$ python3 -q
>>> import numpy as np
>>> np.set_printoptions(suppress=True, linewidth=200)
>>> rng = np.random.default_rng(418873)
>>> ang = np.sort(rng.uniform(-2, 2, 32))
>>> E = np.c_[ang, ang ** 2, ang ** 3] @ np.array([[3, 3, 3, 0, 1, 1], [0, 3, 3, 1, 3, 2], [2, 0, 3, 2, 0, 2]])
>>> E.round(3)
array([[-19.295,   5.088, -15.327, -10.019,   8.878,  -8.323],
       [-19.108,   5.024, -15.145,  -9.884,   8.799,  -8.209],
       [-18.303,   4.748, -14.364,  -9.305,   8.456,  -7.722],
       [-16.709,   4.196, -12.838,  -8.174,   7.764,  -6.775],
       [-10.647,   2.03 ,  -7.358,  -4.119,   4.956,  -3.443],
       [ -8.465,   1.233,  -5.557,  -2.803,   3.858,  -2.392],
       [ -8.011,   1.067,  -5.198,  -2.543,   3.623,  -2.187],
       [ -7.164,   0.759,  -4.546,  -2.074,   3.177,  -1.821],
       [ -7.093,   0.733,  -4.492,  -2.036,   3.14 ,  -1.792],
       [ -6.925,   0.673,  -4.366,  -1.946,   3.05 ,  -1.722],
       [ -5.649,   0.221,  -3.442,  -1.3  ,   2.358,  -1.226],
       [ -4.989,  -0.004,  -2.992,  -0.995,   1.994,  -0.996],
       [ -3.136,  -0.553,  -1.852,  -0.294,   0.961,  -0.478],
       [ -2.978,  -0.589,  -1.764,  -0.248,   0.874,  -0.444],
       [ -2.8  ,  -0.627,  -1.667,  -0.2  ,   0.778,  -0.409],
       [ -2.506,  -0.681,  -1.51 ,  -0.128,   0.621,  -0.355],
       [ -1.861,  -0.748,  -1.18 ,  -0.013,   0.3  ,  -0.263],
       [ -1.358,  -0.724,  -0.927,   0.031,   0.091,  -0.211],
       [ -0.673,  -0.51 ,  -0.541,   0.027,  -0.076,  -0.143],
       [ -0.126,  -0.121,  -0.121,   0.002,  -0.037,  -0.039],
       [  0.865,   1.049,   1.111,   0.117,   0.5  ,   0.466],
       [  1.325,   1.676,   1.867,   0.287,   0.878,   0.845],
       [  1.614,   2.068,   2.378,   0.427,   1.13 ,   1.116],
       [  1.744,   2.243,   2.615,   0.497,   1.245,   1.244],
       [  4.363,   5.347,   7.726,   2.443,   3.496,   4.225],
       [  4.444,   5.432,   7.888,   2.512,   3.561,   4.323],
       [  5.868,   6.842,  10.735,   3.786,   4.66 ,   6.066],
       [  7.881,   8.627,  14.743,   5.685,   6.091,   8.561],
       [  9.544,   9.969,  18.029,   7.306,   7.188,  10.629],
       [ 11.64 ,  11.532,  22.137,   9.391,   8.485,  13.235],
       [ 16.563,  14.81 ,  31.656,  14.39 ,  11.255,  19.326],
       [ 18.918,  16.237,  36.156,  16.812,  12.478,  22.224]])
>>> cov = E.T @ E
>>> np.round(np.linalg.svd(E, compute_uv=False) ** 2, 3) + 0
array([10175.584,  1817.677,    51.41 ,     0.   ,     0.   ,     0.   ])
>>> np.allclose(cov, cov.T)
True
>>> round(float(np.trace(cov)), 3), round((E ** 2).sum(), 3)
(12044.671, np.float64(12044.671))
>>> A2 = np.array([[-3, -1, 1],
...     [-1, -3, 0],
...     [2, 2, 1],
...     [-3, -3, 2],
...     [-2, 2, -1],
...     [-3, 2, 0]])
>>> np.linalg.matrix_rank(E @ A2)
np.int64(3)
>>> np.round(np.einsum("ij->j", E), 3)
array([-63.026, 107.046,  51.853,   7.631, 124.533,  43.312])
>>> np.vstack([E, A2.T]).shape
(35, 6)
>>> Ac = E - E.mean(axis=0)
>>> U, s, vt = np.linalg.svd(Ac, full_matrices=False)
>>> round((s ** 2).sum() ** 2 / (s ** 4).sum(), 3)
np.float64(1.168)
>>> (np.sign(U[:, 0]) == np.sign(U[0, 0])).astype(int)
array([1, 1, 1, 1, 1, 1, 1, 1, 1, 1, 1, 1, 1, 1, 1, 1, 1, 1, 1, 1, 0, 0, 0, 0, 0, 0, 0, 0, 0, 0, 0, 0])
>>> np.round(Ac.mean(axis=0), 3) + 0
array([0., 0., 0., 0., 0., 0.])
>>> np.abs(vt[0]).argmax()
np.int64(2)
>>> np.searchsorted(np.cumsum(s ** 2) / (s ** 2).sum(), 0.9) + 1
np.int64(1)
>>> np.abs(U[:, 0]).argmax()
np.int64(31)
>>> r = np.linalg.matrix_rank(E)
>>> r
np.int64(3)
>>> N = np.linalg.svd(E)[2][r:].T
>>> np.linalg.matrix_rank(E.T @ E), np.linalg.matrix_rank(E @ E.T)
(np.int64(3), np.int64(3))
>>> np.allclose(E @ N, 0)
True
